% python3 -q
>>> import numpy as np
>>> import numpy.linalg as la
>>> np.set_printoptions(suppress=True, linewidth=100)
>>> def tidy(a):
...     return np.round(a, 1) + 0
... 
>>> feats = np.load("block9.npy")
>>> feats
array([[2, 0, 0, 0],
       [0, 1, 1, 1],
       [0, 0, 1, 1],
       [0, 0, 3, 1]])
>>> rng = np.random.default_rng(6)
>>> lab = rng.permutation(4)
>>> lab
array([0, 3, 1, 2])
>>> out = feats[lab][:, lab]
>>> tidy(np.sort(np.abs(la.eigvals(out))))
array([0.7, 1. , 2. , 2.7])
>>> tidy(la.det(out)), tidy(la.det(feats[lab]))
(np.float64(-4.0), np.float64(-4.0))
>>> np.allclose(out, feats)
False
>>> np.allclose(feats, feats.T)
False
>>> np.trace(feats)
np.int64(5)
>>> tidy(np.abs(la.eigvals(feats)).max())
np.float64(2.7)
>>> tidy(la.det(feats))
np.float64(-4.0)
>>> np.allclose(feats @ feats.T, feats.T @ feats)
False
>>> tidy(np.poly(feats))
array([ 1., -5.,  6.,  2., -4.])
>>> np.einsum("ij,ji->", feats, feats)
np.int64(13)
>>> tidy(la.det(feats[::-1]))
np.float64(-4.0)
>>> U, sig, VT = la.svd(feats, full_matrices=False)
>>> tidy(sig / sig[0])
array([1. , 0.5, 0.3, 0.1])
>>> (sig > 1e-8).sum()
np.int64(4)
>>> tidy(sig)
array([3.7, 2. , 1.1, 0.5])
>>> tidy(U.T @ U)
array([[1., 0., 0., 0.],
       [0., 1., 0., 0.],
       [0., 0., 1., 0.],
       [0., 0., 0., 1.]])
>>> A = np.load("m.npy")
>>> tidy(A)
array([[ 0. , -0.2,  0. ],
       [ 0.4, -2.5,  2. ],
       [-0.3,  1.1, -1. ],
       [ 0.4, -2.3,  2. ],
       [-0.1,  1.4, -0.9],
       [-0.1,  1.2, -1. ],
       [-0.5,  2.3, -2. ],
       [-0.4,  2.5, -2. ],
       [ 0.1,  0.1, -0.1],
       [-0.2,  1.1, -1.1],
       [ 0.2, -1.3,  0.9],
       [ 0.2, -1.2,  1. ],
       [ 0.1, -1.3,  1. ],
       [ 0. , -0.1,  0. ],
       [ 0.4, -2.2,  1.9],
       [-0.3,  1.1, -0.9],
       [ 0.4, -2.5,  2.1],
       [ 0.2, -1.3,  1. ],
       [-0.1, -0.1,  0.1],
       [-0.1,  1.1, -0.8],
       [-0.3,  2.4, -1.9],
       [ 0.1,  1.2, -1. ],
       [ 0.5, -2.4,  2. ],
       [-0.3,  2.4, -2. ],
       [-0.1, -0.1,  0. ],
       [ 0. ,  0.1, -0.1],
       [ 0.3, -1.2,  1.1]])
>>> Xc = A - A.mean(axis=0)
>>> evecs = la.svd(Xc)[2][:1]
>>> out = Xc - Xc @ evecs.T @ evecs
>>> tidy(np.diag(evecs.T @ evecs))
array([0. , 0.6, 0.4])
>>> tidy(la.norm(out) / la.norm(Xc))
np.float64(0.1)
>>> f = np.array([0, 2])
>>> tidy(np.cross(A[8, :3], A[25, :3]))
array([0., 0., 0.])
>>> out = A / np.sqrt((A ** 2).mean(axis=1, keepdims=True))
>>> la.matrix_rank(A - A.mean(axis=1, keepdims=True))
np.int64(2)
>>> tidy(out[21])
array([ 0.1,  1.3, -1.1])
>>> tidy(A - A.mean(axis=1, keepdims=True))
array([[ 0.1, -0.2,  0.1],
       [ 0.4, -2.5,  2.1],
       [-0.2,  1.1, -0.9],
       [ 0.3, -2.3,  2. ],
       [-0.2,  1.3, -1. ],
       [-0.2,  1.2, -1. ],
       [-0.5,  2.4, -1.9],
       [-0.4,  2.4, -2. ],
       [ 0.1,  0. , -0.1],
       [-0.1,  1.1, -1. ],
       [ 0.3, -1.2,  1. ],
       [ 0.2, -1.2,  1. ],
       [ 0.2, -1.3,  1.1],
       [ 0. , -0.1,  0. ],
       [ 0.4, -2.2,  1.9],
       [-0.3,  1.1, -0.9],
       [ 0.4, -2.5,  2.1],
       [ 0.2, -1.3,  1. ],
       [-0.1, -0.1,  0.2],
       [-0.2,  1. , -0.9],
       [-0.4,  2.4, -2. ],
       [ 0. ,  1.1, -1.1],
       [ 0.4, -2.4,  2. ],
       [-0.4,  2.4, -2. ],
       [ 0. ,  0. ,  0. ],
       [ 0. ,  0.1, -0.1],
       [ 0.2, -1.3,  1. ]])
>>> la.matrix_rank(out) == la.matrix_rank(A)
np.True_
>>> O, Rm = la.qr(A)
>>> tidy(np.abs(np.diag(Rm)))
array([1.4, 3. , 0.5])
>>> O.shape, Rm.shape
((27, 3), (3, 3))
>>> tidy(O @ Rm)
array([[ 0. , -0.2,  0. ],
       [ 0.4, -2.5,  2. ],
       [-0.3,  1.1, -1. ],
       [ 0.4, -2.3,  2. ],
       [-0.1,  1.4, -0.9],
       [-0.1,  1.2, -1. ],
       [-0.5,  2.3, -2. ],
       [-0.4,  2.5, -2. ],
       [ 0.1,  0.1, -0.1],
       [-0.2,  1.1, -1.1],
       [ 0.2, -1.3,  0.9],
       [ 0.2, -1.2,  1. ],
       [ 0.1, -1.3,  1. ],
       [ 0. , -0.1,  0. ],
       [ 0.4, -2.2,  1.9],
       [-0.3,  1.1, -0.9],
       [ 0.4, -2.5,  2.1],
       [ 0.2, -1.3,  1. ],
       [-0.1, -0.1,  0.1],
       [-0.1,  1.1, -0.8],
       [-0.3,  2.4, -1.9],
       [ 0.1,  1.2, -1. ],
       [ 0.5, -2.4,  2. ],
       [-0.3,  2.4, -2. ],
       [-0.1, -0.1,  0. ],
       [ 0. ,  0.1, -0.1],
       [ 0.3, -1.2,  1.1]])
>>> tidy(np.trace(O @ O.T))
np.float64(3.0)
>>> np.allclose(Rm.T @ Rm, A.T @ A)
True
>>> tidy(O.T @ O)
array([[1., 0., 0.],
       [0., 1., 0.],
       [0., 0., 1.]])
>>> F = np.load("test15.npy")
>>> F
array([[-1.8, -0.3, -0.8, -0.3],
       [ 1.4,  0.2,  0.6,  0.2],
       [ 0.7,  0.1,  0.3,  0.1]])
>>> # null space of dimension 2
>>> U, sig, VT = la.svd(F)
>>> evecs = VT[:(sig > 1e-8).sum()]
>>> x0 = F[2] + 4 * F[0] + rng.integers(2) * np.eye(4)[3]
>>> tidy(x0)
array([-6.5, -1.1, -2.9, -1.1])
>>> la.matrix_rank(np.vstack([F, x0]))
np.int64(2)
>>> tidy(np.diag(evecs.T @ evecs))
array([0.9, 0.4, 0.2, 0.4])
>>> E = np.array([[0.5, -0.2, -1.3, 0.7],
...     [0.2, 1.3, 0.2, -0.2],
...     [-1.1, -2.5, -1.2, -0.6]])
>>> E[1] = E[2] + 0.3 * rng.normal(size=4)
>>> tidy(E)
array([[ 0.5, -0.2, -1.3,  0.7],
       [-1.9, -2.5, -0.9, -0.2],
       [-1.1, -2.5, -1.2, -0.6]])
>>> w1 = np.array([[-1, -1, -1], [3, 0, 3], [-3, 1, -3], [0, 3, 0]])
>>> coef = np.array([9, 6, 6])
>>> hid = np.maximum(E @ w1 + coef, 0)
>>> (hid > 0).mean(axis=0)
array([1., 1., 1.])
>>> (hid > 0).astype(int)
array([[1, 1, 1],
       [1, 1, 1],
       [1, 1, 1]])
>>> C = np.array([[1, 3, 5], [9, 3, 3], [6, 4, 2]])
>>> tidy(hid @ C)
array([[121.3,  89.5,  95.5],
       [ 81. ,  48.7,  54.7],
       [ 62.3,  43.7,  49.7]])
